$ python3 -q
>>> import numpy as np
>>> import numpy.linalg as la
>>> np.set_printoptions(precision=1, suppress=True, linewidth=200)
>>> rd = lambda a: np.round(a, 1) + 0
>>> W0 = np.load("block7.npy")
>>> rd(W0)
array([[1. , 0. , 0. , 0. ],
       [0.3, 0.3, 0.3, 0. ],
       [0.5, 0. , 0.5, 0. ],
       [0. , 0. , 0.5, 0.5]])
>>> x = np.array([4, 9, 5, 9])
>>> target = W0 @ x
>>> target
array([4. , 6. , 4.5, 7. ])
>>> rd(la.solve(W0, target + W0[:, 1]))
array([ 4., 10.,  5.,  9.])
>>> rd(la.solve(W0.T, W0[2]))
array([0., 0., 1., 0.])
>>> rd(la.eigvals(W0))
array([0.5, 0.3, 0.5, 1. ])
>>> rd(la.det(W0.T))
np.float64(0.1)
>>> rd(la.det(2 * W0)), rd(la.det(W0))
(np.float64(1.3), np.float64(0.1))
>>> rd(la.det(W0[::-1]))
np.float64(0.1)
>>> t = np.radians(60)
>>> r_ = np.eye(4)
>>> r_[3, 3] = r_[2, 2] = np.cos(t)
>>> r_[3, 2], r_[2, 3] = -np.sin(t), np.sin(t)
>>> rd(r_)
array([[ 1. ,  0. ,  0. ,  0. ],
       [ 0. ,  1. ,  0. ,  0. ],
       [ 0. ,  0. ,  0.5,  0.9],
       [ 0. ,  0. , -0.9,  0.5]])
>>> A2 = W0 @ r_.T
>>> rd(la.det(r_)), np.trace(r_)
(np.float64(1.0), np.float64(3.0))
>>> rd(A2)
array([[ 1. ,  0. ,  0. ,  0. ],
       [ 0.3,  0.3,  0.2, -0.3],
       [ 0.5,  0. ,  0.3, -0.4],
       [ 0. ,  0. ,  0.7, -0.2]])
>>> rng = np.random.default_rng(753755)
>>> z = rng.permutation(4)
>>> z
array([0, 1, 3, 2])
>>> A2 = W0[z][:, z]
>>> np.allclose(A2, W0)
False
>>> rd(A2)
array([[1. , 0. , 0. , 0. ],
       [0.3, 0.3, 0. , 0.3],
       [0. , 0. , 0.5, 0.5],
       [0.5, 0. , 0. , 0.5]])
>>> rd(np.trace(A2))
np.float64(2.3)
>>> rd(la.det(A2)), rd(la.det(W0[z]))
(np.float64(0.1), np.float64(-0.1))
>>> rd(np.sort(np.abs(la.eigvals(A2))))
array([0.3, 0.5, 0.5, 1. ])
>>> rd(np.diag(A2))
array([1. , 0.3, 0.5, 0.5])
